% python3 -q
>>> import numpy as np
>>> np.set_printoptions(precision=3, suppress=True, linewidth=160)
>>> J = np.loadtxt("out12.csv", delimiter=",")
>>> print(J)
[[  7.56    2.085  10.421  -5.837  -9.568  19.166]
 [  5.576   3.742   7.419  -3.712  -8.304 -17.955]
 [  4.073   1.685   7.117  -4.498  -8.345 -17.72 ]
 [  8.669   1.189   9.871  -7.202  -9.614  18.907]
 [  5.185   1.6     8.366  -3.544  -6.937 -16.87 ]
 [  3.796   3.642   8.491  -5.083  -9.358 -17.835]
 [  8.452   1.616  10.097  -8.749  -9.886  20.307]
 [  8.943   1.047   7.532  -7.826  -7.336  19.877]
 [  7.82    2.632   7.685  -6.991  -8.708  17.847]
 [  8.052   2.042   8.2    -7.948  -7.637  17.309]
 [  3.946   2.95    7.452  -4.179  -8.332 -17.01 ]
 [  8.28    1.246   8.607  -8.09   -9.903  17.056]
 [  4.868   2.92    8.309  -4.589  -8.445 -17.993]
 [  9.646   1.954   8.974  -5.745  -8.157  18.529]
 [  5.383   2.424   9.781  -2.688 -11.906 -16.867]
 [ 10.049   2.301   9.434  -9.751  -9.501  18.184]
 [  9.317   1.327   8.957  -8.571  -8.611  18.036]
 [ 10.9     3.212   8.328  -7.659  -9.061  16.824]
 [  6.267   0.689   9.72   -3.566 -10.61  -18.248]
 [  5.698   2.676   7.578  -2.997 -10.722 -17.318]
 [  6.407   3.993   9.705  -3.864  -8.323 -17.533]
 [  6.335   2.802   6.773  -3.918  -8.461 -15.697]
 [  5.202   3.852   9.111  -5.205 -10.114 -16.742]
 [  5.597   2.546   8.934  -3.827  -9.078 -16.2  ]
 [ 10.012   0.55    8.313  -7.795  -9.13   17.867]
 [  4.381   3.281   7.751  -3.743  -9.605 -16.014]
 [  7.948   0.581  10.155  -7.245  -8.297  20.218]
 [ 10.281   3.056   9.566  -8.425  -8.699  19.352]
 [  4.063   1.703   9.545  -5.251  -9.657 -17.044]
 [  4.544   5.6     8.236  -6.549 -11.937 -17.718]
 [  8.213   1.879   8.933  -7.952  -9.457  17.429]]
>>> x0 = np.array([-3, 3, 0, 3, -3, 3])
>>> target = J @ x0
>>> print(np.round(np.linalg.lstsq(J, target)[0], 3) + 0)
[-3.  3.  0.  3. -3.  3.]
>>> print(np.round(np.linalg.solve(J.T @ J, J.T @ target), 3) + 0)
[-3.  3.  0.  3. -3.  3.]
>>> print(np.round(np.linalg.pinv(J) @ J, 3) + 0)
[[1. 0. 0. 0. 0. 0.]
 [0. 1. 0. 0. 0. 0.]
 [0. 0. 1. 0. 0. 0.]
 [0. 0. 0. 1. 0. 0.]
 [0. 0. 0. 0. 1. 0.]
 [0. 0. 0. 0. 0. 1.]]
>>> rng = np.random.default_rng(83923)
>>> target = target + 0.3 * rng.normal(size=31)
>>> print(target)
[ 52.314 -45.71  -48.694  41.144 -51.292 -41.32   44.005  34.219  43.032  32.973 -41.727  35.927 -48.04   39.649 -31.873  30.507  30.522  31.252 -50.694
 -38.36  -46.096 -44.032 -39.174 -41.885  29.637 -34.328  42.112  37.287 -45.218 -33.613  37.97 ]
>>> coef, *_ = np.linalg.lstsq(J, target)
>>> print(np.round(np.linalg.norm(target - J @ coef), 3))
1.372
>>> print(coef)
[-3.042  3.009  0.053  2.932 -2.935  2.999]
>>> print(np.round(J.T @ (target - J @ coef), 3) + 0)
[0. 0. 0. 0. 0. 0.]
>>> print(coef.round())
[-3.  3.  0.  3. -3.  3.]
>>> arr = np.loadtxt("test5.csv", delimiter=",")
>>> print(arr)
[[-20.027   0.134  18.237  27.009   8.772  20.162]
 [-13.923   0.376  12.649  17.832   5.183  14.298]
 [ -9.547   0.331   8.487  11.387   2.9     9.878]
 [ -8.756   0.297   7.719  10.245   2.526   9.054]
 [ -7.398   0.217   6.386   8.306   1.92    7.615]
 [ -6.263   0.127   5.261   6.718   1.457   6.39 ]
 [ -5.898   0.093   4.898   6.216   1.318   5.991]
 [ -4.144  -0.101   3.145   3.88    0.734   4.044]
 [ -4.069  -0.11    3.071   3.783   0.713   3.959]
 [ -3.627  -0.166   2.632   3.226   0.594   3.461]
 [ -2.706  -0.283   1.737   2.128   0.391   2.423]
 [ -2.031  -0.355   1.116   1.4     0.284   1.676]
 [ -2.     -0.357   1.089   1.369   0.28    1.643]
 [ -1.757  -0.375   0.881   1.132   0.251   1.382]
 [ -1.469  -0.385   0.649   0.87    0.221   1.084]
 [ -0.321  -0.18    0.035   0.121   0.086   0.141]
 [ -0.207  -0.123   0.014   0.074   0.06    0.083]
 [ -0.041  -0.027   0.001   0.014   0.013   0.014]
 [  0.146   0.105   0.007  -0.047  -0.054  -0.042]
 [  0.354   0.276   0.039  -0.108  -0.147  -0.077]
 [  0.39    0.309   0.047  -0.118  -0.166  -0.081]
 [  1.389   1.419   0.446  -0.458  -0.903   0.03 ]
 [  1.842   1.993   0.671  -0.672  -1.343   0.151]
 [  3.044   3.546   1.244  -1.418  -2.662   0.502]
 [  3.774   4.476   1.552  -1.967  -3.518   0.702]
 [  5.263   6.32    2.086  -3.236  -5.322   1.057]
 [ 10.331  12.129   3.241  -8.366 -11.607   1.798]
 [ 11.161  13.029   3.363  -9.276 -12.639   1.868]
 [ 16.198  18.28    3.842 -15.035 -18.877   2.081]]
>>> Xs = arr - arr.mean(axis=0)
>>> Uu, s, vt = np.linalg.svd(Xs, full_matrices=False)
>>> print(vt[0] * np.sign(vt[0, np.abs(vt[0]).argmax()]))
[-0.548 -0.251  0.228  0.599  0.371  0.297]
>>> print(np.round((s ** 2).sum() ** 2 / (s ** 4).sum(), 3))
1.375
>>> print(np.abs(vt[0]).argmax())
3
>>> print(np.linalg.matrix_rank(Xs))
3
>>> print(np.abs(Uu[:, 0]).argmax())
0
>>> print(s.round(3) + 0)
[69.252 30.185  4.098  0.     0.     0.   ]
>>> W2 = arr[[24, 9]].astype(float)
>>> for _ in range(7):
...     lab = np.linalg.norm(arr[:, None] - W2, axis=-1).argmin(axis=1)
...     W2 = np.array([arr[lab == j].mean(axis=0) for j in range(2)])
... 
>>> print(lab)
[1 1 1 1 1 1 1 1 1 1 1 1 1 1 1 1 1 1 1 1 1 1 1 1 1 0 0 0 0]
>>> print(W2[1] - W2[0])
[-14.068 -11.99    0.148  13.015  12.868   2.078]
>>> print(np.abs(W2[1] - W2[0]).argmax())
0
>>> u = np.array([2, 2])
>>> print(np.correlate(arr[10], arr[3], "full"))
[-24.501  -9.395 -12.713  -0.133  23.723  81.75   29.544  13.268   0.19   -2.703 -21.221]
>>> print(np.polyval(u, arr[10]))
[-3.412  1.435  5.474  6.256  2.782  6.847]
>>> print(np.cross(arr[10, :3], arr[3, :3]))
[-2.698  5.679 -3.28 ]
>>> X = np.load("arr.npy")
>>> print(X)
[[1 0 0 2]
 [2 1 0 0]
 [0 2 1 0]
 [0 0 2 1]]
>>> W = np.array([[2, 1, 1, 1], [0, 1, 0, 2], [1, 0, 0, 0], [0, 1, 0, 0]])
>>> coef = np.array([0, 1, 1, 0])
>>> hid = np.maximum(X @ W + coef, 0)
>>> print((hid > 0).astype(int))
[[1 1 1 1]
 [1 1 1 1]
 [1 1 1 1]
 [1 1 1 0]]
>>> print(np.linalg.matrix_rank(hid))
4
>>> W2 = np.array([[-5, -1], [-3, 1], [-4, -4], [-4, 4]])
>>> print((hid @ W2).round(6).argmax(axis=1))
[1 1 1 1]
>>> def softmax(z):
...     e = np.exp(z - z.max(axis=-1, keepdims=True))
...     return e / e.sum(axis=-1, keepdims=True)
... 
>>> print(softmax(X).sum(axis=1))
[1. 1. 1. 1.]
>>> att = X @ X.T / np.sqrt(4)
>>> print(softmax(att))
[[0.654 0.146 0.054 0.146]
 [0.146 0.654 0.146 0.054]
 [0.054 0.146 0.654 0.146]
 [0.146 0.054 0.146 0.654]]
>>> feats = np.array([[-3, -3, 2, -2, -2, -3, -3],
...     [-2, -1, 0, 1, 3, -2, -2],
...     [3, -3, -2, -1, -3, 2, -1],
...     [-2, 1, -2, 1, 1, 2, 3],
...     [1, -2, 3, 1, -1, 3, -1],
...     [0, 2, -3, 2, 2, -2, 1],
...     [1, -1, 2, -2, -2, 1, -3]])
>>> feats[:, 1] = 4 * feats[:, 3]
>>> print(feats)
[[-3 -8  2 -2 -2 -3 -3]
 [-2  4  0  1  3 -2 -2]
 [ 3 -4 -2 -1 -3  2 -1]
 [-2  4 -2  1  1  2  3]
 [ 1  4  3  1 -1  3 -1]
 [ 0  8 -3  2  2 -2  1]
 [ 1 -8  2 -2 -2  1 -3]]
>>> W = np.array([[-2, -1, 3, -3, 1, 0],
...     [2, 1, -3, 1, -2, -3],
...     [-3, -3, -3, -3, 2, 0],
...     [-1, 2, -2, -2, 3, -3],
...     [1, -2, -1, 2, 3, 2],
...     [-2, -3, 0, -3, 0, -1],
...     [2, 2, 3, 1, -2, 2]])
>>> coef = np.array([-3, 1, 2, 3, -1, 3])
>>> hid = np.maximum(feats @ W + coef, 0)
>>> print(np.linalg.matrix_rank(hid))
6
>>> W2 = np.array([[3, -4], [-4, -3], [-6, -2], [7, -1], [6, 7], [9, -3]])
>>> print(hid @ W2)
[[ 274  -28]
 [ 190  -45]
 [-114  -86]
 [ 111 -123]
 [   0    0]
 [ 169 -217]
 [ 162   -8]]
>>> print(np.linalg.matrix_power(feats, 4))
[[ 1147 -3280   114  -820 -1562   721   885]
 [ -685  3484   124   871  1367    78  -185]
 [  561 -2044  -354  -511  -975  -134   139]
 [ -527  3136  -108   784  1186    11  -251]
 [   74  2264   -75   566   622   522  -179]
 [-1318  3488  -127   872  1688  -860  -775]
 [ 1199 -3264    26  -816 -1606   665   705]]
>>> np.linalg.determinant(feats)
Traceback (most recent call last):
  File "<python-input-59>", line 1, in <module>
    np.linalg.determinant(feats)
    ^^^^^^^^^^^^^^^^^^^^^
AttributeError: module 'numpy.linalg' has no attribute 'determinant'
>>> print(feats @ feats)
[[ 30 -32  -9  -8 -24  22  25]
 [ -3  48   5  12  14  11   2]
 [ -9 -24  -5  -6  -4 -21   6]
 [ -6  40   1  10  20  -2  -5]
 [ -6  28 -20   7  11 -13  -4]
 [-26  36  16   9  27  -7 -14]
 [ 18 -32 -13  -8 -24   2  17]]
>>> print(round(float(np.linalg.det(feats)), 3))
-0.0
>>> print(np.trace(feats))
-6
>>> print(round(float(np.abs(np.linalg.eigvals(feats)).max()), 3))
8.83
>>> F = np.loadtxt("m.csv", delimiter=",")
>>> print(F)
[[-0.1  0.4  0.6 -1.8 -0.4  1.6 -1.2]
 [-0.9  0.7  1.   0.5  0.9  0.5  0.1]
 [ 0.6  2.3 -1.6  2.7 -1.1 -0.9  0.8]
 [-0.5  2.1  1.4 -0.8 -0.1  0.4 -0.4]]
>>> u, v = F[1], F[2]
>>> print(np.round(u @ v, 3))
-0.54
>>> print(u @ u)
3.62
>>> p = (u @ v) / (u @ u) * u
>>> print(p)
[ 0.134 -0.104 -0.149 -0.075 -0.134 -0.075 -0.015]
>>> print(v - p)
[ 0.466  2.404 -1.451  2.775 -0.966 -0.825  0.815]
>>> print(np.round(np.linalg.norm(u + v) ** 2 + np.linalg.norm(u - v) ** 2, 3))
43.56
>>> print(np.linalg.matrix_rank(np.outer(u, v)))
1
>>> Y = F + rng.integers(-2, 3, (4, 3)) @ rng.integers(-2, 3, (3, 7))
>>> print(Y)
[[-0.1 -0.6  0.6 -0.8 -0.4  5.6  3.8]
 [-0.9  1.7  2.  -1.5 -0.1  0.5 -0.9]
 [ 0.6  4.3  0.4 -1.3 -3.1 -0.9 -1.2]
 [-0.5  1.1 -0.6  2.2  1.9 -3.6 -3.4]]
>>> print(Y - F)
[[ 0. -1.  0.  1.  0.  4.  5.]
 [ 0.  1.  1. -2. -1.  0. -1.]
 [ 0.  2.  2. -4. -2.  0. -2.]
 [ 0. -1. -2.  3.  2. -4. -3.]]
>>> print(np.round(np.linalg.svd(Y - F, compute_uv=False), 3) + 0)
[8.367 7.483 0.    0.   ]
>>> u = np.array([0, 2, 0])
>>> print(np.cross(F[0, :3], F[3, :3]))
[-0.7  -0.16 -0.01]
>>> data = np.load("layer12.npy")
>>> print(data)
[[-1.    -3.166  1.     2.   ]
 [-1.    -2.058  1.     2.   ]
 [-1.    -0.705  1.     2.   ]
 [-1.    -1.448  1.     2.   ]
 [-1.    -0.671  1.     2.   ]
 [-1.    -3.377  1.     2.   ]
 [-1.    -3.055  1.     2.   ]
 [-1.    -2.871  1.     2.   ]
 [-1.    -2.159  1.     2.   ]
 [-1.    -1.185  1.     2.   ]
 [-1.    -2.942  1.     2.   ]
 [-1.    -1.682  1.     2.   ]
 [-1.    -1.877  1.     2.   ]
 [-1.    -0.041  1.     2.   ]
 [-1.    -2.47   1.     2.   ]
 [-1.    -0.553  1.     2.   ]
 [-1.    -0.989  1.     2.   ]
 [-1.    -2.213  1.     2.   ]
 [-1.    -3.355  1.     2.   ]
 [-1.    -1.055  1.     2.   ]
 [-1.    -1.83   1.     2.   ]
 [-1.    -2.157  1.     2.   ]]
>>> Y = data + rng.integers(-2, 3, (22, 2)) @ rng.integers(-2, 3, (2, 4))
>>> print(Y)
[[-2.     0.834  1.     7.   ]
 [-3.    -6.058  7.     0.   ]
 [ 1.    -4.705 -1.    -4.   ]
 [-3.    -5.448  7.     0.   ]
 [ 1.    -2.671 -2.    -2.   ]
 [-2.    -7.377  5.    -1.   ]
 [-1.     0.945 -1.     6.   ]
 [-3.     1.129  3.     8.   ]
 [-1.    -2.159  1.     2.   ]
 [-2.    -1.185  3.     3.   ]
 [ 0.     1.058 -3.     5.   ]
 [-2.    -3.682  4.     1.   ]
 [-1.    -3.877  2.     0.   ]
 [-3.    -4.041  7.     0.   ]
 [-1.     1.53  -1.     6.   ]
 [ 0.    -0.553 -1.     1.   ]
 [-2.    -2.989  4.     1.   ]
 [-2.    -6.213  5.    -1.   ]
 [-3.    -5.355  6.     2.   ]
 [ 0.     0.945 -2.     3.   ]
 [-3.    -3.83   6.     2.   ]
 [ 0.    -2.157 -1.     1.   ]]
>>> print(np.linalg.matrix_rank(Y - data, tol=1e-8))
2
>>> print(np.abs(Y - data).sum(axis=1))
[10. 14. 14. 14. 11. 12. 10. 14.  0.  4. 12.  7.  5. 14. 10.  4.  7. 12.  9.  7.  9.  4.]
>>> print(Y - data)
[[-1.  4.  0.  5.]
 [-2. -4.  6. -2.]
 [ 2. -4. -2. -6.]
 [-2. -4.  6. -2.]
 [ 2. -2. -3. -4.]
 [-1. -4.  4. -3.]
 [ 0.  4. -2.  4.]
 [-2.  4.  2.  6.]
 [ 0.  0.  0.  0.]
 [-1.  0.  2.  1.]
 [ 1.  4. -4.  3.]
 [-1. -2.  3. -1.]
 [ 0. -2.  1. -2.]
 [-2. -4.  6. -2.]
 [ 0.  4. -2.  4.]
 [ 1.  0. -2. -1.]
 [-1. -2.  3. -1.]
 [-1. -4.  4. -3.]
 [-2. -2.  5.  0.]
 [ 1.  2. -3.  1.]
 [-2. -2.  5.  0.]
 [ 1.  0. -2. -1.]]
